$ ipython --no-banner

In [1]: import numpy as np

In [2]: import numpy.linalg as la

In [3]: np.set_printoptions(precision=3, suppress=True, linewidth=140)

In [4]: Y = np.array([[-7, 4, 2], [6, 5, 0], [7, -6, 5]])

In [5]: J = np.block([[np.zeros((3, 3)), Y], [Y.T, np.zeros((3, 3))]])

In [6]: print(J)
[[ 0.  0.  0. -7.  4.  2.]
 [ 0.  0.  0.  6.  5.  0.]
 [ 0.  0.  0.  7. -6.  5.]
 [-7.  6.  7.  0.  0.  0.]
 [ 4.  5. -6.  0.  0.  0.]
 [ 2.  0.  5.  0.  0.  0.]]

In [7]: # equal to its transpose

In [8]: ev, V = la.eigh(J)

In [9]: x = np.array([0, 2, 1, 0, -1, 3])

In [10]: print(np.round(V * np.abs(ev) @ V.T, 3) + 0)
[[ 7.342 -1.367 -3.637  0.     0.     0.   ]
 [-1.367  7.679  0.401  0.     0.     0.   ]
 [-3.637  0.401  9.829  0.     0.     0.   ]
 [ 0.     0.     0.    11.359 -1.939  1.105]
 [ 0.     0.     0.    -1.939  8.431 -1.472]
 [ 0.     0.     0.     1.105 -1.472  5.061]]

In [11]: print(np.round(la.eigvalsh(J[1:, 1:]), 3) + 0)
[-10.62  -7.63   0.     7.63  10.62]

In [12]: print(np.abs(J).sum(axis=1).max(), np.round(np.abs(ev).max(), 3))
20.0 12.686

In [13]: print(x @ J @ x)
22.0

In [14]: Y = J / la.norm(J, axis=1, keepdims=True)

In [15]: G = Y @ Y.T

In [16]: print(la.norm(Y, axis=1))
[1. 1. 1. 1. 1. 1.]

In [17]: print(G)
[[ 1.    -0.339 -0.723  0.     0.     0.   ]
 [-0.339  1.     0.146  0.     0.     0.   ]
 [-0.723  0.146  1.     0.     0.     0.   ]
 [ 0.     0.     0.     1.    -0.394  0.337]
 [ 0.     0.     0.    -0.394  1.    -0.466]
 [ 0.     0.     0.     0.337 -0.466  1.   ]]

In [18]: Y = la.inv(J)

In [19]: print(la.det(J) * Y)
[[     0.      0.      0.  10925. -13110. -31027.]
 [    -0.     -0.     -0. -13984. -21413.  -6118.]
 [    -0.     -0.     -0.  -4370.   5244. -25783.]
 [ 10925. -13984.  -4370.      0.      0.      0.]
 [-13110. -21413.   5244.     -0.     -0.     -0.]
 [-31027.  -6118. -25783.     -0.     -0.     -0.]]

In [20]: print(np.round(la.det(J) * la.det(Y), 3))
1.0

In [21]: print((np.abs(Y) > 1e-9).astype(int))
[[0 0 0 1 1 1]
 [0 0 0 1 1 1]
 [0 0 0 1 1 1]
 [1 1 1 0 0 0]
 [1 1 1 0 0 0]
 [1 1 1 0 0 0]]

In [22]: mat = np.load("w.npy")

In [23]: print(mat)
[[ -4  -8   0   0]
 [ -4   6   0   0]
 [ -8 -16  -2  -4]
 [ -8  12  -2   3]]

In [24]: U, sv, Vt = la.svd(mat, full_matrices=False)

In [25]: print(np.round(np.sqrt((sv ** 2).sum()), 3), round(float(la.norm(mat)), 3))
26.325 26.325

In [26]: print(np.round(U.T @ U, 3) + 0)
[[1. 0. 0. 0.]
 [0. 1. 0. 0.]
 [0. 0. 1. 0.]
 [0. 0. 0. 1.]]

In [27]: print(np.round(U.T @ mat @ Vt.T, 3) + 0)
[[22.913  0.     0.     0.   ]
 [ 0.    12.713  0.     0.   ]
 [ 0.     0.     2.202  0.   ]
 [ 0.     0.     0.     1.222]]

In [28]: print(np.cumsum(sv ** 2) / np.sum(sv ** 2))
[0.758 0.991 0.998 1.   ]

In [29]: print(np.abs(U[:, 0]).round(6).argmax())
2

In [30]: print((sv > 1e-8).sum())
4

In [31]: print(np.round(Vt @ Vt.T, 3) + 0)
[[1. 0. 0. 0.]
 [0. 1. 0. 0.]
 [0. 0. 1. 0.]
 [0. 0. 0. 1.]]

In [32]: Y = la.inv(mat)

In [33]: print((np.abs(Y) > 1e-9).astype(int))
[[1 1 0 0]
 [1 1 0 0]
 [1 1 1 1]
 [1 1 1 1]]

In [34]: print(np.round(la.det(mat) * Y, 3) + 0)
[[ -84. -112.    0.    0.]
 [ -56.   56.    0.    0.]
 [ 336.  448. -168. -224.]
 [ 224. -224. -112.  112.]]

In [35]: print(np.allclose(Y, mat.T))
False

In [36]: print(round(la.cond(mat), 3))
18.751

In [37]: print(np.round(mat @ Y, 3) + 0)
[[1. 0. 0. 0.]
 [0. 1. 0. 0.]
 [0. 0. 1. 0.]
 [0. 0. 0. 1.]]

In [38]: print(round(la.slogdet(mat)[0], 3))
1.0

In [39]: print(np.round(la.det(mat) * la.det(Y), 3))
1.0

In [40]: ev, V = la.eig(mat)

In [41]: print(np.sort(la.eigvals(mat @ mat)))
[10.725 18.275 42.9   73.1  ]

In [42]: print(np.round(mat @ V[:, 0] - ev[0] * V[:, 0], 3) + 0)
[0. 0. 0. 0.]
